$ python3 -q
>>> import numpy as np
>>> import numpy.linalg as la
>>> np.set_printoptions(precision=1, suppress=True, linewidth=100)
>>> def rnd(a):
...     return np.round(a, 1) + 0
... 
>>> mat = np.load("a.npy")
>>> rnd(mat)
array([[ 4.6,  0.3,  0.6,  1.7,  0.5, -0.1,  0.5,  0.8,  0.3,  0.7,  0.4],
       [ 0.3,  3. ,  0.2, -0.7, -0.6,  1.8,  0.6, -0.8, -0.6,  1.1, -0.2],
       [ 0.6,  0.2,  5.8, -0.7, -1.4, -0.9,  0.5,  1.3,  0.7,  0.2,  1.4],
       [ 1.7, -0.7, -0.7,  5. ,  1.5, -1.4, -1.2, -0.1,  0.2,  0.8,  0. ],
       [ 0.5, -0.6, -1.4,  1.5,  4.1, -0.4, -1.2,  1.4,  1.4, -0.1, -0.7],
       [-0.1,  1.8, -0.9, -1.4, -0.4,  5.9, -0.8,  1.6,  0.6,  0.5, -0.4],
       [ 0.5,  0.6,  0.5, -1.2, -1.2, -0.8,  4. ,  0.8,  0.1, -2. ,  0. ],
       [ 0.8, -0.8,  1.3, -0.1,  1.4,  1.6,  0.8,  5. ,  1.3, -0.7, -0.2],
       [ 0.3, -0.6,  0.7,  0.2,  1.4,  0.6,  0.1,  1.3,  3. ,  0.5, -0.1],
       [ 0.7,  1.1,  0.2,  0.8, -0.1,  0.5, -2. , -0.7,  0.5,  5.8,  1.3],
       [ 0.4, -0.2,  1.4,  0. , -0.7, -0.4,  0. , -0.2, -0.1,  1.3,  3.8]])
>>> U, s, Vt = la.svd(mat)
>>> V = Vt[:(s > 1e-8).sum()]
>>> rng = np.random.default_rng(26)
>>> x = mat[3] + -1 * mat[9] + rng.integers(2) * np.eye(11)[1]
>>> rnd(x)
array([ 1. , -0.8, -1. ,  4.1,  1.6, -1.8,  0.8,  0.6, -0.3, -4.9, -1.3])
>>> rnd(la.norm(x - V.T @ V @ x))
np.float64(0.5)
